$ ipython --no-banner

In [1]: import numpy as np

In [2]: np.set_printoptions(precision=1, suppress=True, linewidth=140)

In [3]: J = np.loadtxt("sample16.csv", delimiter=",")

In [4]: J
Out[4]: 
array([[ 0.5, -1.4,  2.6],
       [-0.4, -0.9,  1.8],
       [ 1.7,  0.4, -0.7],
       [ 1.3, -0.9,  1.7],
       [ 1.2, -2.6,  5.3],
       [ 0.9, -0.4,  0.8],
       [ 1. ,  0.5, -1.1],
       [-1.2, -1.7,  3.5],
       [-0.5, -1. ,  2.2],
       [ 1.5,  0. ,  0. ],
       [ 0.2,  0.6, -1.2],
       [ 0. ,  2.4, -4.8],
       [ 0.4,  0.6, -1.1],
       [ 1. , -0.1,  0.3],
       [-1.2, -0.4,  0.9],
       [-0.2,  0.1, -0.3],
       [-1.5,  1.3, -2.7],
       [-0.8,  0.1, -0.3],
       [ 0.5,  1. , -2.1]])

In [5]: D = np.linalg.norm(J[:, None] - J[None], axis=-1)

In [6]: np.unravel_index(D.round(6).argmax(), D.shape)
Out[6]: (np.int64(4), np.int64(11))

In [7]: np.flatnonzero(D[16] < D.mean() / 2)
Out[7]: array([16])

In [8]: np.linalg.norm(J, axis=1)
Out[8]: array([3. , 2.1, 1.9, 2.3, 6. , 1.3, 1.6, 4.1, 2.5, 1.5, 1.4, 5.4, 1.3, 1. , 1.6, 0.4, 3.4, 0.9, 2.4])

In [9]: (D + 1e9 * np.eye(19)).round(6).argmin(axis=1)
Out[9]: array([ 8,  8,  6,  5,  0, 13, 12,  8,  1, 13, 12, 16, 10,  5,  1, 17, 18, 15, 10])

In [10]: D[16]
Out[10]: array([6.3, 5.1, 3.9, 5.7, 9.3, 4.6, 3.1, 6.9, 5.5, 4.2, 2.4, 2.8, 2.6, 4.1, 4. , 3. , 0. , 2.8, 2.1])

In [11]: D.shape
Out[11]: (19, 19)

In [12]: M = np.loadtxt("test6.csv", delimiter=",")

In [13]: M
Out[13]: 
array([[1. , 0.2, 0. , 0. , 0. , 0. , 0. , 0. , 0. ],
       [0.2, 1. , 0.2, 0. , 0. , 0. , 0. , 0. , 0. ],
       [0. , 0.2, 1. , 0.2, 0. , 0. , 0. , 0. , 0. ],
       [0. , 0. , 0.2, 1. , 0.2, 0. , 0. , 0. , 0. ],
       [0. , 0. , 0. , 0.2, 1. , 0.2, 0. , 0. , 0. ],
       [0. , 0. , 0. , 0. , 0.2, 1. , 0.2, 0. , 0. ],
       [0. , 0. , 0. , 0. , 0. , 0.2, 1. , 0.2, 0. ],
       [0. , 0. , 0. , 0. , 0. , 0. , 0.2, 1. , 0.2],
       [0. , 0. , 0. , 0. , 0. , 0. , 0. , 0.2, 1. ]])

In [14]: O, r_ = np.linalg.qr(M)

In [15]: np.round(abs(r_[0, 0]), 1), round(float(np.linalg.norm(M[:, 0])), 1)
Out[15]: (np.float64(1.0), 1.0)

In [16]: O.shape, r_.shape
Out[16]: ((9, 9), (9, 9))

In [17]: np.trace(O @ O.T)
Out[17]: np.float64(9.0)

In [18]: np.allclose(r_.T @ r_, M.T @ M)
Out[18]: True

In [19]: x0 = np.array([8, 8, 1, 1, 4, 7, 1, 7, 5])

In [20]: h = np.maximum(M @ x0, 0)

In [21]: M.T @ h
Out[21]: array([11.6, 12.3,  5.2,  3.7,  7.6,  9.9,  7. , 10.2,  8. ])

In [22]: h
Out[22]: array([9.6, 9.8, 2.8, 2. , 5.6, 8. , 3.8, 8.2, 6.4])

In [23]: np.maximum(M @ x0, 0) - np.maximum(-M @ x0, 0)
Out[23]: array([9.6, 9.8, 2.8, 2. , 5.6, 8. , 3.8, 8.2, 6.4])

In [24]: np.maximum(M @ (3 * x0), 0)
Out[24]: array([28.8, 29.4,  8.4,  6. , 16.8, 24. , 11.4, 24.6, 19.2])

In [25]: x0 = np.ones(9)

In [26]: for _ in range(6):
    ...:     x0 = M @ x0
    ...:     x0 /= np.linalg.norm(x0)
    ...:     print(round(x0 @ M @ x0, 1))
    ...: 
1.4
1.4
1.4
1.4
1.4
1.4

In [27]: x0
Out[27]: array([0.2, 0.3, 0.4, 0.4, 0.4, 0.4, 0.4, 0.3, 0.2])

In [28]: K = np.load("case18.npy")

In [29]: K
Out[29]: 
array([[ 0.,  4.,  4.,  3.,  3.,  0.,  3.,  5.,  4.],
       [ 4., 15., 16., 12., 12.,  0., 12., 20., 16.],
       [ 4., 16., 15., 12., 12.,  0., 12., 20., 16.],
       [ 3., 12., 12.,  8.,  9.,  0.,  9., 15., 12.],
       [ 3., 12., 12.,  9.,  8.,  0.,  9., 15., 12.],
       [ 0.,  0.,  0.,  0.,  0., -1.,  0.,  0.,  0.],
       [ 3., 12., 12.,  9.,  9.,  0.,  8., 15., 12.],
       [ 5., 20., 20., 15., 15.,  0., 15., 24., 20.],
       [ 4., 16., 16., 12., 12.,  0., 12., 20., 15.]])

In [30]: [round(float(np.linalg.det(K[:i, :i])), 2) + 0 for i in range(1, 10)]
Out[30]: [0.0, -16.0, 32.0, -41.0, 50.0, -50.0, 59.0, -84.0, 100.0]

In [31]: np.all(np.linalg.eigvalsh(K) > 0)
Out[31]: np.False_
